$ ipython --no-banner

In [1]: import numpy as np

In [2]: np.set_printoptions(precision=1, suppress=True, linewidth=120)

In [3]: tidy = lambda a: np.round(a, 1) + 0

In [4]: A = np.array([[-1, 0, 5, -4], [-1, 3, -5, 5], [4, 1, 5, -3]])

In [5]: A[:, 0] = -2 * A[:, 1]

In [6]: A
Out[6]: 
array([[ 0,  0,  5, -4],
       [-6,  3, -5,  5],
       [-2,  1,  5, -3]])

In [7]: A2 = A / np.sqrt((A ** 2).mean(axis=1, keepdims=True))

In [8]: np.linalg.matrix_rank(A - A.mean(axis=1, keepdims=True))
Out[8]: np.int64(3)

In [9]: tidy(A - A.mean(axis=1, keepdims=True))
Out[9]: 
array([[-0.2, -0.2,  4.8, -4.2],
       [-5.2,  3.8, -4.2,  5.8],
       [-2.2,  0.8,  4.8, -3.2]])

In [10]: left, sig, Vh = np.linalg.svd(A)

In [11]: np.argmax(sig[:-1] / (sig[1:] + 1e-6)) + 1
Out[11]: np.int64(2)

In [12]: A2 = left[:, :2] @ np.diag(sig[:2]) @ Vh[:2]

In [13]: tidy(np.linalg.norm(A - A2, 2)), tidy(sig[2])
Out[13]: (np.float64(0.3), np.float64(0.3))

In [14]: tidy(np.abs(A - A2).max())
Out[14]: np.float64(0.2)

In [15]: np.linalg.matrix_rank(A, rtol=0.05)
Out[15]: np.int64(2)

In [16]: tidy(A2)
Out[16]: 
array([[ 0. ,  0. ,  5.1, -3.8],
       [-6. ,  3. , -5. ,  5.1],
       [-2. ,  1. ,  4.9, -3.1]])

In [17]: u = np.array([3, -1, -2])

In [18]: tidy(np.correlate(A2[0], A2[1], "full"))
Out[18]: array([  0.2,  -0.3,  26.2, -45. ,  34.4, -42.2,  22.8])

In [19]: tidy(np.cross(A2[0, :3], A2[1, :3]))
Out[19]: array([-15.3, -30.6,   0. ])

In [20]: tidy(np.polyval(u, A2[0]))
Out[20]: array([-2. , -2. , 72.1, 45.3])

In [21]: mat = np.arange(12).reshape(3, 4) + 4

In [22]: mat
Out[22]: 
array([[ 4,  5,  6,  7],
       [ 8,  9, 10, 11],
       [12, 13, 14, 15]])

In [23]: # null space of dimension 2

In [24]: tidy(mat @ np.linalg.pinv(mat) @ mat)
Out[24]: 
array([[ 4.,  5.,  6.,  7.],
       [ 8.,  9., 10., 11.],
       [12., 13., 14., 15.]])

In [25]: tidy(np.trace(np.linalg.pinv(mat) @ mat))
Out[25]: np.float64(2.0)

In [26]: np.linalg.lstsq(mat[:-1].T, mat[-1])[2]
Out[26]: np.int32(2)

In [27]: left, sig, Vh = np.linalg.svd(mat)

In [28]: tidy(sig)
Out[28]: array([35. ,  1.3,  0. ])

In [29]: np.argmax(sig[:-1] / (sig[1:] + 1e-6)) + 1
Out[29]: np.int64(2)

In [30]: A2 = left[:, :2] @ np.diag(sig[:2]) @ Vh[:2]

In [31]: tidy(A2)
Out[31]: 
array([[ 4.,  5.,  6.,  7.],
       [ 8.,  9., 10., 11.],
       [12., 13., 14., 15.]])

In [32]: tidy(np.abs(mat - A2).max())
Out[32]: np.float64(0.0)

In [33]: tidy(np.linalg.norm(mat - A2) / np.linalg.norm(mat))
Out[33]: np.float64(0.0)

In [34]: r = np.linalg.matrix_rank(mat)

In [35]: r
Out[35]: np.int64(2)

In [36]: ns = np.linalg.svd(mat)[2][r:].T

In [37]: tidy(mat @ ns)
Out[37]: 
array([[0., 0.],
       [0., 0.],
       [0., 0.]])

In [38]: ns.shape
Out[38]: (4, 2)

In [39]: E = np.load("data.npy")

In [40]: E
Out[40]: 
array([[ 2.8, -1.9,  0.2],
       [ 4.6, -2.1,  2.2],
       [-3.5,  1.6, -2.1],
       [-5.2,  3.7, -0.1],
       [ 2.2, -0.9,  0.5],
       [-4.7,  2.4, -2.1],
       [-4. ,  2.3, -0.8],
       [-1.9,  0.6, -1.3],
       [-5.3,  3.7, -0.2],
       [ 0.3, -0.7, -1.2],
       [-1.9,  1. , -0.5],
       [ 1.9, -0.9,  0.9],
       [ 1.5, -1.3, -0.6],
       [-5. ,  3.5, -0.1],
       [ 5.4, -3.4,  0.1]])

In [41]: D = np.linalg.norm(E[:, None] - E[None], axis=-1)

In [42]: tidy(np.linalg.norm(E - E.mean(axis=0), axis=1))
Out[42]: array([4.4, 6.6, 3.4, 5.4, 3.5, 4.6, 3.7, 1.4, 5.5, 1.9, 1.2, 3.3, 3. , 5.1, 7.4])

In [43]: tidy(np.linalg.norm(E, axis=1))
Out[43]: array([3.4, 5.5, 4.4, 6.4, 2.4, 5.7, 4.7, 2.4, 6.5, 1.4, 2.2, 2.3, 2.1, 6.1, 6.4])

In [44]: np.linalg.matrix_rank(D ** 2)
Out[44]: np.int64(5)

In [45]: (D + 1e9 * np.eye(15)).round(6).argmin(axis=1)
Out[45]: array([ 4, 14,  5,  8, 11,  2,  5, 10,  3, 12,  7,  4,  4,  3,  1])

In [46]: np.flatnonzero(D[11] < D.mean() / 2)
Out[46]: array([ 0,  4, 11, 12])
